% ipython --no-banner

In [1]: import numpy as np

In [2]: np.set_printoptions(suppress=True, linewidth=100)

In [3]: tidy = lambda a: np.round(a, 2) + 0

In [4]: feats = np.loadtxt("data.csv", delimiter=",")

In [5]: tidy(feats)
Out[5]: 
array([[-0.3 ,  0.21, -0.22, -0.87, -0.25],
       [-0.55, -0.53,  0.64, -0.08, -0.06],
       [-0.43, -0.48, -0.71,  0.14,  0.26],
       [ 0.24, -0.38, -0.17,  0.12, -0.87],
       [ 0.61, -0.55,  0.04, -0.46,  0.34]])

In [6]: x = np.array([0, 1, 0, -3, -1])

In [7]: tidy(np.linalg.det(feats))
Out[7]: np.float64(1.0)

In [8]: 5 - np.linalg.matrix_rank(feats - np.eye(5), tol=1e-8)
Out[8]: np.int64(1)

In [9]: tidy(np.linalg.inv(feats))
Out[9]: 
array([[-0.3 , -0.55, -0.43,  0.24,  0.61],
       [ 0.21, -0.53, -0.48, -0.38, -0.55],
       [-0.22,  0.64, -0.71, -0.17,  0.04],
       [-0.87, -0.08,  0.14,  0.12, -0.46],
       [-0.25, -0.06,  0.26, -0.87,  0.34]])

In [10]: tidy(np.sort(np.abs(np.degrees(np.angle(np.linalg.eigvals(feats))))))
Out[10]: array([  0.  ,  96.17,  96.17, 158.52, 158.52])

In [11]: tidy(np.linalg.norm(x)), tidy(np.linalg.norm(feats @ x))
Out[11]: (np.float64(3.32), np.float64(3.32))

In [12]: print(tidy(np.abs(np.linalg.eigvals(feats))))
[1. 1. 1. 1. 1.]

In [13]: [p for p in range(1, 25) if np.allclose(np.linalg.matrix_power(feats, p), np.eye(5))]
Out[13]: []

In [14]: tidy(feats.T @ feats)
Out[14]: 
array([[1., 0., 0., 0., 0.],
       [0., 1., 0., 0., 0.],
       [0., 0., 1., 0., 0.],
       [0., 0., 0., 1., 0.],
       [0., 0., 0., 0., 1.]])

In [15]: tidy(feats[:, 1] @ feats[:, 3])
Out[15]: np.float64(0.0)

In [16]: tidy(np.poly(feats))
Out[16]: array([ 1.  ,  1.08,  0.32, -0.32, -1.08, -1.  ])

In [17]: tidy(np.linalg.eigvals(feats))
Out[17]: array([ 1.  +0.j  , -0.11+0.99j, -0.11-0.99j, -0.93+0.37j, -0.93-0.37j])

In [18]: print(tidy(np.linalg.det(feats[::-1])))
1.0

In [19]: print(tidy(np.kron(np.eye(2, dtype=int), feats)))
[[-0.3   0.21 -0.22 -0.87 -0.25  0.    0.    0.    0.    0.  ]
 [-0.55 -0.53  0.64 -0.08 -0.06  0.    0.    0.    0.    0.  ]
 [-0.43 -0.48 -0.71  0.14  0.26  0.    0.    0.    0.    0.  ]
 [ 0.24 -0.38 -0.17  0.12 -0.87  0.    0.    0.    0.    0.  ]
 [ 0.61 -0.55  0.04 -0.46  0.34  0.    0.    0.    0.    0.  ]
 [ 0.    0.    0.    0.    0.   -0.3   0.21 -0.22 -0.87 -0.25]
 [ 0.    0.    0.    0.    0.   -0.55 -0.53  0.64 -0.08 -0.06]
 [ 0.    0.    0.    0.    0.   -0.43 -0.48 -0.71  0.14  0.26]
 [ 0.    0.    0.    0.    0.    0.24 -0.38 -0.17  0.12 -0.87]
 [ 0.    0.    0.    0.    0.    0.61 -0.55  0.04 -0.46  0.34]]

In [20]: tidy(np.einsum("ii->", feats))
Out[20]: np.float64(-1.08)

In [21]: tidy(np.linalg.det(feats.T))
Out[21]: np.float64(1.0)

In [22]: tidy(np.linalg.det(2 * feats)), tidy(np.linalg.det(feats))
Out[22]: (np.float64(32.0), np.float64(1.0))

In [23]: arr = np.loadtxt("w.csv", delimiter=",")

In [24]: arr
Out[24]: 
array([[27.,  0.,  0., 17.],
       [ 0.,  0.,  0.,  3.],
       [15.,  0.,  0., 11.],
       [ 0., 13.,  2.,  0.],
       [ 0.,  0., 16.,  0.],
       [21.,  3.,  0.,  7.],
       [ 4.,  0.,  0.,  3.],
       [17.,  0.,  0., 13.],
       [42.,  0.,  0., 21.],
       [27.,  0.,  0., 19.],
       [23.,  0.,  0., 13.],
       [ 0., 25.,  5.,  0.],
       [35.,  0.,  0., 19.],
       [ 0., 17., 40.,  0.],
       [ 0., 20., 40.,  0.],
       [ 8., 10., 17.,  0.],
       [ 6., 17.,  0.,  1.],
       [21.,  0.,  0., 11.]])

In [25]: Q, vecs = np.linalg.qr(arr[:, :1])[0], np.linalg.qr(arr[:, 1:])[0]

In [26]: sig = np.linalg.svd(Q.T @ vecs, compute_uv=False)

In [27]: tidy(sig)
Out[27]: array([0.98])

In [28]: tidy(np.linalg.norm(Q @ Q.T - vecs @ vecs.T, 2))
Out[28]: np.float64(1.0)

In [29]: Y = np.c_[arr[:, :1] @ np.array([[1]]), np.array([0, -3, 2, -1, -2, 1, -3, -2, 2, 3, 1, 2, 0, 2, -3, 3, -1, -1])]

In [30]: Y
Out[30]: 
array([[27.,  0.],
       [ 0., -3.],
       [15.,  2.],
       [ 0., -1.],
       [ 0., -2.],
       [21.,  1.],
       [ 4., -3.],
       [17., -2.],
       [42.,  2.],
       [27.,  3.],
       [23.,  1.],
       [ 0.,  2.],
       [35.,  0.],
       [ 0.,  2.],
       [ 0., -3.],
       [ 8.,  3.],
       [ 6., -1.],
       [21., -1.]])

In [31]: np.linalg.matrix_rank(Y)
Out[31]: np.int64(2)

In [32]: tidy(np.linalg.lstsq(arr, Y[:, 0])[0])
Out[32]: array([1., 0., 0., 0.])

In [33]: tidy(np.linalg.norm(np.linalg.qr(arr)[0].T @ Y, axis=0) ** 2 / ((Y ** 2).sum(axis=0) + 1e-12))
Out[33]: array([1.  , 0.14])

In [34]: tidy(np.linalg.norm(Y - arr @ np.linalg.lstsq(arr, Y)[0], axis=0))
Out[34]: array([0.  , 7.99])

In [35]: x = np.array([1, 1, 2, 7])

In [36]: target = arr @ x

In [37]: tidy(np.linalg.solve(arr.T @ arr, arr.T @ target))
Out[37]: array([1., 1., 2., 7.])

In [38]: try:
    ...:     np.linalg.solve(arr, target)
    ...: except np.linalg.LinAlgError as e:
    ...:     print(repr(e))
    ...: 
LinAlgError('Last 2 dimensions of the array must be square')

In [39]: tidy(np.linalg.lstsq(arr, target)[0])
Out[39]: array([1., 1., 2., 7.])

In [40]: rng = np.random.default_rng(382704)

In [41]: target = target + 0.1 * rng.normal(size=18)

In [42]: tidy(target)
Out[42]: 
array([145.97,  21.02,  91.9 ,  16.95,  31.87,  72.83,  24.88, 107.84, 188.98, 159.88, 113.86,
        35.04, 167.98,  97.01, 100.06,  51.81,  29.84,  97.98])

In [43]: beta, *_ = np.linalg.lstsq(arr, target)

In [44]: tidy(np.linalg.norm(target - arr @ beta))
Out[44]: np.float64(0.37)

In [45]: beta.round()
Out[45]: array([1., 1., 2., 7.])

In [46]: tidy(beta)
Out[46]: array([0.99, 1.  , 2.  , 7.  ])
